% ipython --no-banner

In [1]: import numpy as np

In [2]: import numpy.linalg as la

In [3]: np.set_printoptions(precision=2, suppress=True, linewidth=200)

In [4]: def rnd(a):
   ...:     return np.round(a, 2) + 0
   ...: 

In [5]: rng = np.random.default_rng(95)

In [6]: th = np.sort(rng.uniform(-2, 2, 34))

In [7]: A = np.c_[th, th ** 2, th ** 3] @ np.array([[2, 3, 0, 1, 3, 0, 0, 0, 0],
   ...:     [2, 3, 2, 3, 2, 1, 0, 2, 3],
   ...:     [3, 2, 3, 2, 0, 0, 2, 0, 0]])

In [8]: rnd(A)
Out[8]: 
array([[-16.57,  -8.3 , -12.81,  -4.54,   1.42,   3.53, -13.24,   7.05,  10.58],
       [-11.77,  -5.98,  -8.43,  -2.63,   0.58,   2.8 ,  -9.35,   5.59,   8.39],
       [ -6.47,  -3.52,  -3.77,  -0.81,  -0.4 ,   1.83,  -4.95,   3.66,   5.49],
       [ -3.73,  -2.32,  -1.54,  -0.12,  -0.89,   1.2 ,  -2.63,   2.4 ,   3.6 ],
       [ -2.81,  -1.92,  -0.87,   0.03,  -1.03,   0.94,  -1.84,   1.89,   2.83],
       [ -2.56,  -1.81,  -0.69,   0.05,  -1.06,   0.87,  -1.62,   1.74,   2.61],
       [ -2.34,  -1.72,  -0.55,   0.07,  -1.08,   0.8 ,  -1.44,   1.6 ,   2.41],
       [ -2.08,  -1.6 ,  -0.39,   0.09,  -1.11,   0.72,  -1.21,   1.43,   2.15],
       [ -1.84,  -1.5 ,  -0.25,   0.1 ,  -1.12,   0.63,  -1.01,   1.27,   1.9 ],
       [ -1.15,  -1.16,   0.07,   0.05,  -1.08,   0.37,  -0.45,   0.74,   1.1 ],
       [ -0.98,  -1.07,   0.11,   0.02,  -1.04,   0.3 ,  -0.32,   0.59,   0.89],
       [ -0.83,  -0.97,   0.13,  -0.01,  -0.98,   0.23,  -0.22,   0.46,   0.68],
       [ -0.69,  -0.87,   0.13,  -0.04,  -0.9 ,   0.17,  -0.14,   0.34,   0.51],
       [ -0.6 ,  -0.78,   0.12,  -0.07,  -0.82,   0.13,  -0.09,   0.26,   0.39],
       [ -0.55,  -0.74,   0.11,  -0.07,  -0.78,   0.11,  -0.07,   0.22,   0.33],
       [ -0.17,  -0.25,   0.01,  -0.07,  -0.26,   0.01,   0.  ,   0.02,   0.03],
       [ -0.15,  -0.22,   0.01,  -0.06,  -0.22,   0.01,   0.  ,   0.01,   0.02],
       [  0.  ,   0.  ,   0.  ,   0.  ,   0.  ,   0.  ,   0.  ,   0.  ,   0.  ],
       [  0.26,   0.38,   0.03,   0.16,   0.37,   0.01,   0.  ,   0.03,   0.04],
       [  0.4 ,   0.59,   0.07,   0.26,   0.55,   0.03,   0.01,   0.05,   0.08],
       [  0.54,   0.78,   0.12,   0.36,   0.72,   0.04,   0.02,   0.09,   0.13],
       [  0.59,   0.86,   0.14,   0.41,   0.79,   0.05,   0.02,   0.1 ,   0.16],
       [  0.93,   1.32,   0.3 ,   0.68,   1.15,   0.1 ,   0.06,   0.2 ,   0.3 ],
       [  2.98,   3.78,   1.67,   2.47,   2.8 ,   0.42,   0.55,   0.85,   1.27],
       [  3.51,   4.37,   2.09,   2.95,   3.14,   0.51,   0.72,   1.01,   1.52],
       [  6.42,   7.42,   4.5 ,   5.5 ,   4.72,   0.92,   1.77,   1.84,   2.77],
       [  7.49,   8.49,   5.42,   6.42,   5.22,   1.06,   2.2 ,   2.13,   3.19],
       [  8.54,   9.52,   6.35,   7.33,   5.69,   1.2 ,   2.63,   2.4 ,   3.6 ],
       [  8.84,   9.81,   6.61,   7.59,   5.82,   1.24,   2.76,   2.48,   3.72],
       [  9.87,  10.81,   7.53,   8.47,   6.24,   1.37,   3.2 ,   2.73,   4.1 ],
       [  9.92,  10.86,   7.58,   8.51,   6.26,   1.37,   3.22,   2.75,   4.12],
       [ 12.29,  13.1 ,   9.71,  10.52,   7.18,   1.66,   4.27,   3.31,   4.97],
       [ 22.33,  22.2 ,  19.02,  18.89,  10.43,   2.73,   9.04,   5.47,   8.2 ],
       [ 24.92,  24.47,  21.46,  21.01,  11.16,   2.99,  10.33,   5.97,   8.96]])

In [9]: M = np.array([[3, 4, 3],
   ...:     [7, 8, 6],
   ...:     [2, 7, 5],
   ...:     [0, 8, 1],
   ...:     [8, 6, 1],
   ...:     [4, 9, 3],
   ...:     [8, 4, 2],
   ...:     [4, 1, 9],
   ...:     [2, 1, 7],
   ...:     [4, 5, 4]])

In [10]: M[9] = M[3]

In [11]: M
Out[11]: 
array([[3, 4, 3],
       [7, 8, 6],
       [2, 7, 5],
       [0, 8, 1],
       [8, 6, 1],
       [4, 9, 3],
       [8, 4, 2],
       [4, 1, 9],
       [2, 1, 7],
       [0, 8, 1]])

In [12]: x = np.array([3, -1, 3])

In [13]: np.sign((M @ x).round(6))
Out[13]: array([ 1,  1,  1, -1,  1,  1,  1,  1,  1, -1])

In [14]: M @ np.ones(3)
Out[14]: array([10., 21., 14.,  9., 15., 16., 14., 14., 10.,  9.])

In [15]: np.einsum("ij,j->i", M, x)
Out[15]: array([14, 31, 14, -5, 21, 12, 26, 38, 26, -5])

In [16]: x @ M
ValueError: matmul: Input operand 1 has a mismatch in its core dimension 0, with gufunc signature (n?,k),(k,m?)->(n?,m?) (size 10 is different from 3)


In [17]: M @ x
Out[17]: array([14, 31, 14, -5, 21, 12, 26, 38, 26, -5])
